>>> import numpy as np
>>> np.set_printoptions(precision=2, suppress=True, linewidth=100, sign=" ")
>>> A = np.load("w.npy")
>>> A
array([[ 0.,  0.,  0.],
       [-2.,  5.,  0.],
       [ 0.,  0.,  2.]])
>>> np.sort(np.linalg.eigvals(A).real)
array([ 0.,  2.,  5.])
>>> A @ A
array([[  0.,   0.,   0.],
       [-10.,  25.,   0.],
       [  0.,   0.,   4.]])
>>> np.flatnonzero(np.linalg.matrix_power((A != 0) + (A.T != 0) + np.eye(3), 3)[1])
array([ 0,  1])
>>> (A != 0).astype(int)
array([[ 0,  0,  0],
       [ 1,  1,  0],
       [ 0,  0,  1]])
>>> (np.linalg.matrix_power((A != 0) + (A.T != 0) + np.eye(3), 3) > 0).astype(int)
array([[ 1,  1,  0],
       [ 1,  1,  0],
       [ 0,  0,  1]])
>>> r = np.linalg.matrix_rank(A)
>>> r
np.int64(2)
>>> ns = np.linalg.svd(A)[2][r:].T
>>> [int(np.linalg.matrix_rank(np.delete(A, i, axis=0))) for i in range(3)]
[2, 1, 1]
>>> [int(np.linalg.matrix_rank(A[:i])) for i in range(1, len(A) + 1)]
[0, 1, 2]
>>> rng = np.random.default_rng(638079)
>>> lab = rng.permutation(3)
>>> lab
array([ 2,  0,  1])
>>> M2 = A[lab][:, lab]
>>> np.trace(M2)
np.float64(7.0)
>>> np.round(np.linalg.det(M2), 2), np.round(np.linalg.det(A[lab]), 2)
(np.float64(0.0), np.float64(0.0))
>>> M2
array([[ 2.,  0.,  0.],
       [ 0.,  0.,  0.],
       [ 0., -2.,  5.]])
>>> M2 = np.array([[0, -1, -1], [0, -2, 1], [2, -1, 0]])
>>> np.vstack([A, M2.T]).shape
(6, 3)
>>> np.linalg.matrix_rank(A @ M2)
np.int64(2)
>>> np.einsum("ij->j", A)
array([-2.,  5.,  2.])
>>> np.einsum("ij,ij->i", A, A)
array([  0.,  29.,   4.])
>>> np.einsum("ik,kj->ij", A, M2)
array([[ 0.,  0.,  0.],
       [ 0., -8.,  7.],
       [ 4., -2.,  0.]])
>>> ang = np.radians(85)
>>> R = np.eye(3)
>>> R[2, 2] = R[0, 0] = np.cos(ang)
>>> R[2, 0], R[0, 2] = -np.sin(ang), np.sin(ang)
>>> R
array([[ 0.09,  0.  ,  1.  ],
       [ 0.  ,  1.  ,  0.  ],
       [-1.  ,  0.  ,  0.09]])
>>> M2 = A @ R.T
>>> round(float(np.linalg.det(R)), 2), round(np.trace(R), 2)
(1.0, np.float64(1.17))
>>> np.allclose(np.linalg.norm(A, axis=1), np.linalg.norm(M2, axis=1))
True
>>> M2
array([[ 0.  ,  0.  ,  0.  ],
       [-0.17,  5.  ,  1.99],
       [ 1.99,  0.  ,  0.17]])
>>> np.abs(M2 - A).max(axis=0)
array([ 1.99,  0.  ,  1.99])
